% ipython --no-banner

In [1]: import numpy as np

In [2]: from numpy import linalg as LA

In [3]: np.set_printoptions(precision=2, suppress=True, linewidth=160)

In [4]: arr = np.loadtxt("dump.csv", delimiter=",")

In [5]: arr
Out[5]: 
array([[-0.68,  0.13, -0.79, -0.8 ],
       [-0.42,  0.08, -0.52, -0.46],
       [ 0.81, -0.06,  0.88,  0.94],
       [ 0.28,  0.05,  0.47,  0.39],
       [ 0.08,  0.05,  0.04, -0.14],
       [-0.17,  0.13, -0.24, -0.16],
       [ 1.43, -0.01,  1.3 ,  1.33],
       [-0.1 ,  0.03, -0.14,  0.08],
       [-1.85,  0.07, -1.98, -2.04],
       [-1.19, -0.03, -0.92, -1.17],
       [-1.3 ,  0.01, -1.41, -1.3 ],
       [ 0.92,  0.05,  0.95,  0.81],
       [-0.25, -0.09, -0.62, -0.41],
       [ 1.1 , -0.05,  1.13,  1.23],
       [-2.26, -0.07, -2.09, -2.25],
       [-0.13, -0.03, -0.08, -0.12],
       [-1.07,  0.17, -1.24, -0.99]])

In [6]: other = arr / np.sqrt((arr ** 2).mean(axis=1, keepdims=True))

In [7]: LA.norm(other, axis=1)
Out[7]: array([2., 2., 2., 2., 2., 2., 2., 2., 2., 2., 2., 2., 2., 2., 2., 2., 2.])

In [8]: other[5]
Out[8]: array([-0.95,  0.72, -1.34, -0.89])

In [9]: LA.matrix_rank(other) == LA.matrix_rank(arr)
Out[9]: np.True_

In [10]: cen = arr - arr.mean(axis=0)

In [11]: evecs = LA.svd(cen)[2][:1]

In [12]: other = cen - cen @ evecs.T @ evecs

In [13]: np.round(np.diag(evecs.T @ evecs), 2) + 0
Out[13]: array([0.33, 0.  , 0.33, 0.34])

In [14]: other = np.c_[arr[:, :3] @ np.array([[-3, -4, 1], [3, -5, 3], [-2, -2, -4]]), np.array([0, 0, -1, 3, -1, 1, 2, -2, 1, 2, -3, 2, -1, -1, 0, -3, -1])]

In [15]: other
Out[15]: 
array([[ 4.01,  3.65,  2.87,  0.  ],
       [ 2.54,  2.32,  1.9 ,  0.  ],
       [-4.37, -4.7 , -2.89, -1.  ],
       [-1.63, -2.31, -1.45,  3.  ],
       [-0.17, -0.65,  0.07, -1.  ],
       [ 1.38,  0.51,  1.18,  1.  ],
       [-6.92, -8.27, -3.8 ,  2.  ],
       [ 0.67,  0.53,  0.55, -2.  ],
       [ 9.72, 11.01,  6.28,  1.  ],
       [ 5.32,  6.75,  2.4 ,  2.  ],
       [ 6.75,  7.97,  4.37, -3.  ],
       [-4.51, -5.83, -2.73,  2.  ],
       [ 1.72,  2.69,  1.96, -1.  ],
       [-5.71, -6.41, -3.57, -1.  ],
       [10.75, 13.57,  5.89,  0.  ],
       [ 0.46,  0.83,  0.1 , -3.  ],
       [ 6.2 ,  5.91,  4.4 , -1.  ]])

In [16]: np.round(LA.lstsq(arr, other[:, 0])[0], 2) + 0
Out[16]: array([-3.,  3., -2.,  0.])

In [17]: LA.matrix_rank(other)
Out[17]: np.int64(4)

In [18]: LA.matrix_rank(np.c_[arr, other])
Out[18]: np.int64(5)

In [19]: LA.norm(LA.qr(arr)[0].T @ other, axis=0) ** 2 / ((other ** 2).sum(axis=0) + 1e-12)
Out[19]: array([1.  , 1.  , 1.  , 0.38])

In [20]: u, r1 = arr[5], arr[6]

In [21]: np.round(u @ r1, 2)
Out[21]: np.float64(-0.77)

In [22]: pr = (u @ r1) / (u @ u) * u

In [23]: np.round((r1 - pr) @ u, 2)
Out[23]: np.float64(0.0)

In [24]: U, sig, Vh = LA.svd(arr)

In [25]: np.argmax(sig[:-1] / (sig[1:] + 1e-6)) + 1
Out[25]: np.int64(1)

In [26]: other = U[:, :1] @ np.diag(sig[:1]) @ Vh[:1]

In [27]: LA.matrix_rank(arr, rtol=0.05)
Out[27]: np.int64(2)

In [28]: np.round(LA.norm(arr - other, 2), 2), np.round(sig[1], 2)
Out[28]: (np.float64(0.47), np.float64(0.47))

In [29]: np.round(np.abs(arr - other).max(), 2)
Out[29]: np.float64(0.19)

In [30]: LA.matrix_rank(other)
Out[30]: np.int64(1)

In [31]: np.round(LA.norm(arr - other) / LA.norm(arr), 2)
Out[31]: np.float64(0.09)
